% python3 -q
>>> import numpy as np
>>> np.set_printoptions(precision=2, suppress=True, linewidth=140)
>>> def rd(a):
...     return np.round(a, 2) + 0
... 
>>> data = np.loadtxt("dump.csv", delimiter=",")
>>> print(rd(data))
[[-0.18 -0.72 -0.01  0.1  -0.17]
 [-0.06 -0.19 -0.44  0.12  0.5 ]
 [-0.18  0.32  0.    0.52 -0.34]
 [-0.12 -0.03  0.2  -0.27 -0.37]
 [ 0.18  0.03  0.05 -0.39 -0.15]
 [-0.18 -0.44 -0.08  0.33 -0.12]
 [ 0.12 -0.36  0.42 -0.31  0.02]
 [ 0.54 -0.07  0.45  0.44  0.09]
 [-0.54  0.07  0.05 -0.08 -0.24]
 [-0.3   0.06  0.51  0.24  0.09]
 [ 0.42 -0.08 -0.34  0.1  -0.6 ]]
>>> Xs = data - data.mean(axis=0)
>>> V = np.linalg.svd(Xs)[2][:1]
>>> other = Xs - Xs @ V.T @ V
>>> print(rd((Xs @ V.T).std(axis=0)))
[0.3]
>>> print(rd(other.std(axis=0)))
[0.03 0.27 0.29 0.29 0.28]
>>> M = np.array([[-1.2, -6.51, 4.23, 0.82, 2.23],
...     [-6.51, -1.36, -2.7, 0.61, 2.45],
...     [4.23, -2.7, -3.79, 2.38, -1.31],
...     [0.82, 0.61, 2.38, -7.35, 0.49],
...     [2.23, 2.45, -1.31, 0.49, 6.7]])
>>> O, V = np.linalg.qr(M[:, :2])[0], np.linalg.qr(M[:, 2:])[0]
>>> sig = np.linalg.svd(O.T @ V, compute_uv=False)
>>> print((sig > 0.9).sum())
0
>>> print(rd(sig))
[0.55 0.16]
>>> print(rd(np.degrees(np.arccos(sig.clip(0, 1)))))
[56.55 81.03]
>>> O = M.astype(float).copy()
>>> for j in range(5):
...     O[:, j] -= O[:, :j] @ (O[:, :j].T @ O[:, j])
...     O[:, j] /= np.linalg.norm(O[:, j])
... 
>>> print(rd(O.T @ M))
[[ 8.21  1.37 -0.55  0.02 -1.08]
 [ 0.    7.49 -1.96 -2.13  0.52]
 [ 0.    0.    6.54 -4.51  0.09]
 [ 0.    0.    0.    6.01  0.24]
 [ 0.    0.    0.    0.    7.51]]
>>> print(rd(O))
[[-0.15 -0.84  0.38  0.13  0.33]
 [-0.79 -0.04 -0.49 -0.28  0.23]
 [ 0.52 -0.45 -0.67 -0.27 -0.05]
 [ 0.1   0.06  0.39 -0.91  0.1 ]
 [ 0.27  0.28 -0.09  0.11  0.91]]
>>> print(rd(M.sum(axis=1)))
[-0.43 -7.51 -1.19 -3.05 10.56]
>>> print(np.linalg.matrix_rank(M))
5
>>> print(rd(np.linalg.norm(M)))
17.06
>>> print(np.count_nonzero(M))
25
>>> print(np.abs(M).max())
7.35
>>> gram = np.cov(data, rowvar=False)
>>> print(rd(np.corrcoef(data.T)))
[[ 1.   -0.04  0.02  0.02 -0.04]
 [-0.04  1.    0.12  0.12 -0.2 ]
 [ 0.02  0.12  1.   -0.06  0.11]
 [ 0.02  0.12 -0.06  1.    0.11]
 [-0.04 -0.2   0.11  0.11  1.  ]]
>>> print(np.argsort(-data.std(axis=0).round(6), kind="stable"))
[0 2 3 4 1]
>>> print(np.argwhere(np.triu(np.abs(np.corrcoef(data.T)) > 0.8, 1)))
[]
>>> r0 = np.array([-2, -2, 2, 1, 0, -1, 0, 2, 1]) + 0.5
>>> F = np.outer(r0, r0) / (r0 @ r0)
>>> print(rd(F))
[[ 0.1   0.1  -0.17 -0.1  -0.03  0.03 -0.03 -0.17 -0.1 ]
 [ 0.1   0.1  -0.17 -0.1  -0.03  0.03 -0.03 -0.17 -0.1 ]
 [-0.17 -0.17  0.28  0.17  0.06 -0.06  0.06  0.28  0.17]
 [-0.1  -0.1   0.17  0.1   0.03 -0.03  0.03  0.17  0.1 ]
 [-0.03 -0.03  0.06  0.03  0.01 -0.01  0.01  0.06  0.03]
 [ 0.03  0.03 -0.06 -0.03 -0.01  0.01 -0.01 -0.06 -0.03]
 [-0.03 -0.03  0.06  0.03  0.01 -0.01  0.01  0.06  0.03]
 [-0.17 -0.17  0.28  0.17  0.06 -0.06  0.06  0.28  0.17]
 [-0.1  -0.1   0.17  0.1   0.03 -0.03  0.03  0.17  0.1 ]]
>>> vals, V = np.linalg.eigh(F)
>>> x0 = np.array([-8, -4, 5, 9, 5, -2, -5, 5, -1])
>>> print(rd(V * np.abs(vals) @ V.T))
[[ 0.1   0.1  -0.17 -0.1  -0.03  0.03 -0.03 -0.17 -0.1 ]
 [ 0.1   0.1  -0.17 -0.1  -0.03  0.03 -0.03 -0.17 -0.1 ]
 [-0.17 -0.17  0.28  0.17  0.06 -0.06  0.06  0.28  0.17]
 [-0.1  -0.1   0.17  0.1   0.03 -0.03  0.03  0.17  0.1 ]
 [-0.03 -0.03  0.06  0.03  0.01 -0.01  0.01  0.06  0.03]
 [ 0.03  0.03 -0.06 -0.03 -0.01  0.01 -0.01 -0.06 -0.03]
 [-0.03 -0.03  0.06  0.03  0.01 -0.01  0.01  0.06  0.03]
 [-0.17 -0.17  0.28  0.17  0.06 -0.06  0.06  0.28  0.17]
 [-0.1  -0.1   0.17  0.1   0.03 -0.03  0.03  0.17  0.1 ]]
>>> print(rd(np.linalg.eigvalsh(F[1:, 1:])))
[0.  0.  0.  0.  0.  0.  0.  0.9]
>>> print(rd(V * np.maximum(vals, 0) @ V.T))
[[ 0.1   0.1  -0.17 -0.1  -0.03  0.03 -0.03 -0.17 -0.1 ]
 [ 0.1   0.1  -0.17 -0.1  -0.03  0.03 -0.03 -0.17 -0.1 ]
 [-0.17 -0.17  0.28  0.17  0.06 -0.06  0.06  0.28  0.17]
 [-0.1  -0.1   0.17  0.1   0.03 -0.03  0.03  0.17  0.1 ]
 [-0.03 -0.03  0.06  0.03  0.01 -0.01  0.01  0.06  0.03]
 [ 0.03  0.03 -0.06 -0.03 -0.01  0.01 -0.01 -0.06 -0.03]
 [-0.03 -0.03  0.06  0.03  0.01 -0.01  0.01  0.06  0.03]
 [-0.17 -0.17  0.28  0.17  0.06 -0.06  0.06  0.28  0.17]
 [-0.1  -0.1   0.17  0.1   0.03 -0.03  0.03  0.17  0.1 ]]
>>> print(rd(np.abs(F).sum(axis=1).max()), rd(np.abs(vals).max()))
1.4 1.0
>>> print(rd(x0 @ F @ x0 / (x0 @ x0)), rd(vals[0]), rd(vals[-1]))
0.53 0.0 1.0
>>> print(rd(np.linalg.matrix_power(F, 4)))
[[ 0.1   0.1  -0.17 -0.1  -0.03  0.03 -0.03 -0.17 -0.1 ]
 [ 0.1   0.1  -0.17 -0.1  -0.03  0.03 -0.03 -0.17 -0.1 ]
 [-0.17 -0.17  0.28  0.17  0.06 -0.06  0.06  0.28  0.17]
 [-0.1  -0.1   0.17  0.1   0.03 -0.03  0.03  0.17  0.1 ]
 [-0.03 -0.03  0.06  0.03  0.01 -0.01  0.01  0.06  0.03]
 [ 0.03  0.03 -0.06 -0.03 -0.01  0.01 -0.01 -0.06 -0.03]
 [-0.03 -0.03  0.06  0.03  0.01 -0.01  0.01  0.06  0.03]
 [-0.17 -0.17  0.28  0.17  0.06 -0.06  0.06  0.28  0.17]
 [-0.1  -0.1   0.17  0.1   0.03 -0.03  0.03  0.17  0.1 ]]
>>> print(rd(np.trace(F)))
1.0
>>> print(rd(np.abs(np.linalg.eigvals(F)).max()))
1.0
>>> print(np.allclose(F @ F.T, F.T @ F))
True
>>> print(rd(np.sort(np.abs(np.linalg.eigvals(F)))))
[0. 0. 0. 0. 0. 0. 0. 0. 1.]
>>> print(rd((F + F.T) / 2))
[[ 0.1   0.1  -0.17 -0.1  -0.03  0.03 -0.03 -0.17 -0.1 ]
 [ 0.1   0.1  -0.17 -0.1  -0.03  0.03 -0.03 -0.17 -0.1 ]
 [-0.17 -0.17  0.28  0.17  0.06 -0.06  0.06  0.28  0.17]
 [-0.1  -0.1   0.17  0.1   0.03 -0.03  0.03  0.17  0.1 ]
 [-0.03 -0.03  0.06  0.03  0.01 -0.01  0.01  0.06  0.03]
 [ 0.03  0.03 -0.06 -0.03 -0.01  0.01 -0.01 -0.06 -0.03]
 [-0.03 -0.03  0.06  0.03  0.01 -0.01  0.01  0.06  0.03]
 [-0.17 -0.17  0.28  0.17  0.06 -0.06  0.06  0.28  0.17]
 [-0.1  -0.1   0.17  0.1   0.03 -0.03  0.03  0.17  0.1 ]]
>>> vals, V = np.linalg.eigh(F)
>>> print(rd(V.T @ F @ V))
[[0. 0. 0. 0. 0. 0. 0. 0. 0.]
 [0. 0. 0. 0. 0. 0. 0. 0. 0.]
 [0. 0. 0. 0. 0. 0. 0. 0. 0.]
 [0. 0. 0. 0. 0. 0. 0. 0. 0.]
 [0. 0. 0. 0. 0. 0. 0. 0. 0.]
 [0. 0. 0. 0. 0. 0. 0. 0. 0.]
 [0. 0. 0. 0. 0. 0. 0. 0. 0.]
 [0. 0. 0. 0. 0. 0. 0. 0. 0.]
 [0. 0. 0. 0. 0. 0. 0. 0. 1.]]
>>> print(rd(vals.sum()), rd(np.trace(F)))
1.0 1.0
>>> print(rd(vals))
[0. 0. 0. 0. 0. 0. 0. 0. 1.]
>>> print(rd(np.linalg.eigvalsh(F + 2 * np.eye(9))))
[2. 2. 2. 2. 2. 2. 2. 2. 3.]
>>> print(rd(np.linalg.eigvalsh(F @ F)))
[0. 0. 0. 0. 0. 0. 0. 0. 1.]
>>> print((vals > 1e-8).sum(), (vals < -1e-8).sum())
1 0
>>> print(np.unique(vals.round(6) + 0, return_counts=True)[1])
[8 1]
>>> feats = np.arange(81).reshape(9, 9) + -3
>>> print(feats)
[[-3 -2 -1  0  1  2  3  4  5]
 [ 6  7  8  9 10 11 12 13 14]
 [15 16 17 18 19 20 21 22 23]
 [24 25 26 27 28 29 30 31 32]
 [33 34 35 36 37 38 39 40 41]
 [42 43 44 45 46 47 48 49 50]
 [51 52 53 54 55 56 57 58 59]
 [60 61 62 63 64 65 66 67 68]
 [69 70 71 72 73 74 75 76 77]]
>>> other = np.array([[0, -1],
...     [0, -3],
...     [-1, 0],
...     [-3, -1],
...     [2, -2],
...     [3, 0],
...     [2, 1],
...     [-3, 3],
...     [-3, 1]])
>>> print(np.einsum("ik,kj->ij", feats, other))
[[ -12   27]
 [ -39    9]
 [ -66   -9]
 [ -93  -27]
 [-120  -45]
 [-147  -63]
 [-174  -81]
 [-201  -99]
 [-228 -117]]
>>> print(np.einsum("ij,ij->i", feats, feats))
[   69   960  3309  7116 12381 19104 27285 36924 48021]
>>> other @ feats
Traceback (most recent call last):
  File "<python-input-58>", line 1, in <module>
    other @ feats
    ~~~~~~^~~~~~~
ValueError: matmul: Input operand 1 has a mismatch in its core dimension 0, with gufunc signature (n?,k),(k,m?)->(n?,m?) (size 9 is different from 2)
